$ python -q
>>> import numpy as np
>>> from numpy import linalg as LA
>>> np.set_printoptions(precision=3, suppress=True, linewidth=140)
>>> X = np.array([[14, 2, -4, 4, 14, -10, 1],
...     [14, -3, -2, 14, 12, -9, -4],
...     [15, -1, 0, 9, 9, -6, 0],
...     [13, 7, -3, 7, 17, -16, 5],
...     [10, 5, -3, 6, 14, -13, 3],
...     [7, 3, -3, 5, 11, -10, 1],
...     [18, -5, -1, 12, 10, -5, -4],
...     [17, -6, -2, 9, 9, -3, -5],
...     [16, 0, 0, 4, 8, -4, 2]])
>>> # rows and columns are dependent
>>> Y = X[0, 0] * X[1:] - np.outer(X[1:, 0], X[0])
>>> Y
array([[   0,  -70,   28,  140,  -28,   14,  -70],
       [   0,  -44,   60,   66,  -84,   66,  -15],
       [   0,   72,   10,   46,   56,  -94,   57],
       [   0,   50,   -2,   44,   56,  -82,   32],
       [   0,   28,  -14,   42,   56,  -70,    7],
       [   0, -106,   58,   96, -112,  110,  -74],
       [   0, -118,   40,   58, -112,  128,  -87],
       [   0,  -32,   64,   -8, -112,  104,   12]])
>>> LA.matrix_rank(Y), LA.matrix_rank(X)
(np.int64(3), np.int64(4))
>>> np.argsort(-LA.norm(X, axis=0).round(6), kind="stable")[:3]
array([0, 4, 5])
>>> [round(float(x), 3) for x in LA.svd(X, compute_uv=False)[:3]]
[64.927, 22.248, 9.162]
>>> round(LA.norm(X, 2) / LA.norm(X), 3)
np.float64(0.935)
>>> LA.matrix_rank(X, rtol=0.1)
np.int64(3)
>>> M = np.loadtxt("a.csv", delimiter=",")
>>> M
array([[0., 1., 1., 1., 0., 1., 0., 0., 0., 1., 0.],
       [1., 0., 1., 1., 0., 0., 0., 1., 0., 0., 0.],
       [1., 1., 0., 0., 0., 1., 0., 1., 0., 1., 0.],
       [1., 1., 0., 0., 0., 1., 0., 0., 0., 1., 0.],
       [0., 0., 0., 0., 0., 0., 1., 0., 1., 0., 0.],
       [1., 0., 1., 1., 0., 0., 0., 0., 0., 1., 1.],
       [0., 0., 0., 0., 1., 0., 0., 0., 1., 0., 0.],
       [0., 1., 1., 0., 0., 0., 0., 0., 0., 1., 1.],
       [0., 0., 0., 0., 1., 0., 1., 0., 0., 0., 0.],
       [1., 0., 1., 1., 0., 1., 0., 1., 0., 0., 1.],
       [0., 0., 0., 0., 0., 1., 0., 1., 0., 1., 0.]])
>>> vec = np.array([2, -2, 2, 2, -2, -1, 0, 1, 0, -2, 0])
>>> rhs = M @ vec
>>> c, lr = np.zeros(11), 1 / LA.norm(M, 2) ** 2
>>> for i in range(6):
...     c -= lr * M.T @ (M @ c - rhs)
...     if i % 1 == 0: print(i, round(LA.norm(M @ c - rhs), 3))
... 
0 8.254
1 6.239
2 4.778
3 3.723
4 2.964
5 2.42
>>> c
array([ 1.307, -1.606,  1.415,  1.892, -0.801, -0.802, -0.306,  0.972, -0.306, -1.566,  0.672])
>>> round(float(LA.cond(M)), 3)
29.438
>>> Q, V = LA.qr(M[:, :6])[0], LA.qr(M[:, 6:])[0]
>>> sv = LA.svd(Q.T @ V, compute_uv=False)
>>> (sv > 0.9).sum()
np.int64(1)
>>> Y = np.array([[3, 2, 7, 6, 1, 1, 8, 8, 2],
...     [9, 2, 2, 2, 5, 8, 6, 7, 6],
...     [4, 6, 0, 4, 1, 9, 8, 8, 5],
...     [3, 1, 1, 1, 4, 8, 5, 4, 6],
...     [0, 2, 4, 3, 1, 5, 0, 5, 8],
...     [4, 5, 3, 9, 6, 6, 9, 7, 2],
...     [9, 1, 9, 8, 9, 0, 8, 7, 7],
...     [7, 7, 2, 8, 8, 6, 3, 3, 3],
...     [8, 0, 3, 0, 6, 5, 4, 5, 3]])
>>> F = Y - Y.T
>>> F
array([[ 0, -7,  3,  3,  1, -3, -1,  1, -6],
       [ 7,  0, -4,  1,  3,  3,  5,  0,  6],
       [-3,  4,  0,  3, -3,  6, -1,  6,  2],
       [-3, -1, -3,  0,  1, -1, -3, -4,  6],
       [-1, -3,  3, -1,  0, -1, -9, -3,  2],
       [ 3, -3, -6,  1,  1,  0,  9,  1, -3],
       [ 1, -5,  1,  3,  9, -9,  0,  4,  3],
       [-1,  0, -6,  4,  3, -1, -4,  0, -2],
       [ 6, -6, -2, -6, -2,  3, -3,  2,  0]])
>>> vec = np.array([0, 0, 0, 2, 1, 0, 2, 2, 2])
>>> h = np.maximum(F @ vec, 0)
>>> np.tanh(F @ vec)
array([-1.   ,  1.   ,  1.   , -0.762, -1.   ,  1.   ,  1.   , -0.762, -1.   ])
>>> F.T @ h
array([ 218, -128, -181,  182,  308,  -78,  271,  235,  232])
>>> F * (h > 1e-9)[:, None]
array([[ 0,  0,  0,  0,  0,  0,  0,  0,  0],
       [ 7,  0, -4,  1,  3,  3,  5,  0,  6],
       [-3,  4,  0,  3, -3,  6, -1,  6,  2],
       [ 0,  0,  0,  0,  0,  0,  0,  0,  0],
       [ 0,  0,  0,  0,  0,  0,  0,  0,  0],
       [ 3, -3, -6,  1,  1,  0,  9,  1, -3],
       [ 1, -5,  1,  3,  9, -9,  0,  4,  3],
       [ 0,  0,  0,  0,  0,  0,  0,  0,  0],
       [ 0,  0,  0,  0,  0,  0,  0,  0,  0]])
>>> h
array([ 0, 27, 17,  0,  0, 17, 29,  0,  0])
>>> vec = np.array([2, 2, 2, 2, 3, 1, 0, 2, 3])
>>> np.round(LA.det(F), 3)
np.float64(-0.0)
>>> vec @ F @ vec
np.int64(0)
>>> Q = LA.solve(np.eye(9) - F, np.eye(9) + F)
>>> np.round(Q @ Q.T, 3) + 0
array([[1., 0., 0., 0., 0., 0., 0., 0., 0.],
       [0., 1., 0., 0., 0., 0., 0., 0., 0.],
       [0., 0., 1., 0., 0., 0., 0., 0., 0.],
       [0., 0., 0., 1., 0., 0., 0., 0., 0.],
       [0., 0., 0., 0., 1., 0., 0., 0., 0.],
       [0., 0., 0., 0., 0., 1., 0., 0., 0.],
       [0., 0., 0., 0., 0., 0., 1., 0., 0.],
       [0., 0., 0., 0., 0., 0., 0., 1., 0.],
       [0., 0., 0., 0., 0., 0., 0., 0., 1.]])
>>> data = np.loadtxt("mat.csv", delimiter=",")
>>> data
array([[ 3.114,  2.431,  1.094,  2.336,  0.471,  1.385,  3.416,  3.433,  0.034,  2.284,  3.013],
       [ 4.231,  2.32 ,  1.286,  2.145,  1.439,  1.685,  4.505,  3.625, -0.282,  2.554,  3.622],
       [ 1.165,  0.958,  0.313,  1.127,  0.385,  0.616,  1.614,  1.222,  0.139,  0.623,  1.189],
       [ 0.934,  0.776,  0.451,  0.945,  0.37 ,  0.653,  0.575,  1.344, -0.3  ,  1.252,  1.159],
       [-0.817, -0.294,  0.031, -0.231, -0.32 ,  0.222, -0.894, -0.412, -0.324, -0.51 , -0.884],
       [ 2.119,  1.853,  0.959,  1.92 ,  1.061,  0.476,  2.876,  2.578,  1.07 ,  1.739,  2.484],
       [-6.434, -3.667, -2.324, -4.652, -1.75 , -2.505, -6.067, -6.199,  0.05 , -4.087, -6.474],
       [ 0.569,  0.551, -0.137,  0.183,  0.078,  0.209,  0.196,  0.178,  0.313,  0.585,  0.089],
       [ 0.794,  0.779, -0.317,  0.471,  0.383,  0.021,  0.602,  0.61 ,  0.38 ,  0.272,  1.658],
       [-0.821, -0.288, -0.328, -0.064,  0.301, -0.381,  0.03 , -0.424, -0.519, -0.113, -0.716],
       [ 1.095,  0.39 ,  0.39 ,  0.816,  0.207,  0.199,  1.371,  1.101,  0.634,  0.614,  1.361],
       [-1.256, -0.508, -0.436, -1.105, -0.695, -0.523, -0.969, -0.986,  0.127, -0.663, -0.921],
       [ 0.904,  0.808,  0.13 ,  1.141,  1.176,  0.699,  0.743,  1.139,  0.439,  0.075,  0.454],
       [-3.503, -2.623, -0.785, -2.452, -1.464, -1.435, -3.833, -4.171, -0.504, -2.733, -3.918],
       [ 1.616,  0.765,  0.436,  0.965,  0.411,  0.468,  1.282,  1.425, -0.198,  0.919,  1.505],
       [ 0.484,  0.375, -0.688,  0.739,  0.167,  0.386,  0.6  ,  0.496,  0.046,  0.303,  0.392],
       [-1.138, -0.623, -0.141, -0.669, -0.37 , -0.453, -1.036, -0.782, -0.29 , -0.229, -1.091],
       [ 0.779,  0.425,  0.574, -0.283, -0.329,  0.128, -0.015,  0.667, -0.401,  0.42 ,  0.369],
       [-0.142, -0.22 , -0.464, -0.257, -0.06 , -0.384, -0.03 ,  0.791, -0.022, -0.283, -0.34 ],
       [-0.836, -0.548, -0.528, -0.346,  0.199, -0.499, -0.621, -0.441, -0.445, -0.515, -0.779],
       [-4.65 , -3.393, -1.437, -3.393, -1.591, -1.284, -4.801, -4.179, -0.19 , -3.153, -4.298],
       [ 2.607,  2.1  ,  1.036,  1.952,  1.692,  0.871,  2.065,  2.597, -0.009,  2.055,  2.471],
       [ 0.751,  0.794,  0.563,  0.655,  0.496,  0.27 ,  1.121,  0.92 ,  0.745,  0.286,  1.291],
       [ 1.62 ,  0.996,  0.69 ,  1.557,  1.061,  0.438,  2.04 ,  2.252,  0.419,  0.88 ,  1.474],
       [-4.317, -2.786, -1.192, -2.252, -1.132, -0.875, -4.426, -4.111, -0.388, -2.622, -4.176],
       [ 1.331,  0.225,  0.899,  0.788,  0.46 ,  0.088,  1.146,  1.374,  0.083,  0.78 ,  1.516],
       [-4.662, -3.002, -1.535, -3.501, -1.342, -1.794, -4.696, -4.433,  0.167, -2.815, -5.109],
       [ 1.241,  1.314,  0.277,  1.291,  0.695,  0.667,  1.569,  1.662, -0.026,  1.486,  1.475],
       [ 4.173,  2.702,  1.044,  3.074,  1.431,  0.984,  4.427,  4.196, -0.373,  2.869,  4.974]])
>>> Xc = (data - data.mean(axis=0)) / data.std(axis=0)
>>> Xc.std(axis=0)
array([1., 1., 1., 1., 1., 1., 1., 1., 1., 1., 1.])
>>> c = LA.lstsq(np.delete(Xc, 9, axis=1), Xc[:, 9])[0]
>>> np.abs(c).argmax()
np.int64(1)
>>> c
array([-0.007,  0.563,  0.094,  0.007, -0.028, -0.031,  0.054,  0.241, -0.067,  0.121])
>>> Xc = data - data.mean(axis=0)
>>> Uu, sv, Vh = LA.svd(Xc, full_matrices=False)
>>> Vh[0] * np.sign(Vh[0, np.abs(Vh[0]).argmax()])
array([0.418, 0.274, 0.133, 0.293, 0.138, 0.142, 0.426, 0.412, 0.015, 0.275, 0.426])
>>> Y = np.array([[0, 1, -2, -1, 2, 0, 3, 2, 2],
...     [1, -1, -2, 0, -2, -3, 1, -3, -3],
...     [-1, -3, 3, -1, 0, 1, -2, -2, 3],
...     [1, -1, 1, 3, -1, -2, -1, 0, -1],
...     [-1, 3, -1, 1, -1, 2, 1, -3, 1],
...     [1, 1, 3, 3, 3, 1, 1, 3, 1],
...     [0, 3, -1, -1, 3, 0, 2, -3, 0],
...     [-2, -3, 2, -1, 3, -1, -1, -3, -3],
...     [0, 0, -2, -1, 1, 1, 2, -2, -3],
...     [3, 2, 3, 1, -1, 0, -3, 1, 1]])
>>> arr = Y.T @ Y
>>> arr
array([[ 18,  11,   5,  11,  -8,  -5,  -5,  14,   2],
       [ 11,  44, -13,   7,   3,  12,  16,   7,  12],
       [  5, -13,  46,  14,   7,   4, -30,  12,  15],
       [ 11,   7,  14,  25,  -5,  -2,  -6,  15,   3],
       [ -8,   3,   7,  -5,  39,   7,  15,   1,   0],
       [ -5,  12,   4,  -2,   7,  21,   3,   5,  17],
       [ -5,  16, -30,  -6,  15,   3,  35,  -3,  -6],
       [ 14,   7,  12,  15,   1,   5,  -3,  58,  23],
       [  2,  12,  15,   3,   0,  17,  -6,  23,  44]])
>>> low = LA.cholesky(arr)
>>> np.round(low @ low.T, 3) + 0
array([[ 18.,  11.,   5.,  11.,  -8.,  -5.,  -5.,  14.,   2.],
       [ 11.,  44., -13.,   7.,   3.,  12.,  16.,   7.,  12.],
       [  5., -13.,  46.,  14.,   7.,   4., -30.,  12.,  15.],
       [ 11.,   7.,  14.,  25.,  -5.,  -2.,  -6.,  15.,   3.],
       [ -8.,   3.,   7.,  -5.,  39.,   7.,  15.,   1.,   0.],
       [ -5.,  12.,   4.,  -2.,   7.,  21.,   3.,   5.,  17.],
       [ -5.,  16., -30.,  -6.,  15.,   3.,  35.,  -3.,  -6.],
       [ 14.,   7.,  12.,  15.,   1.,   5.,  -3.,  58.,  23.],
       [  2.,  12.,  15.,   3.,   0.,  17.,  -6.,  23.,  44.]])
>>> np.diag(low) ** 2
array([18.   , 37.278, 37.696, 15.028, 28.551,  9.038,  2.202, 34.424,  9.077])
>>> np.unravel_index(np.abs(arr).argmax(), arr.shape)
(np.int64(7), np.int64(7))
>>> LA.matrix_rank(arr)
np.int64(9)
>>> np.count_nonzero(arr)
np.int64(79)
>>> arr.sum(axis=1)
array([ 43,  99,  60,  62,  59,  62,  19, 132, 110])
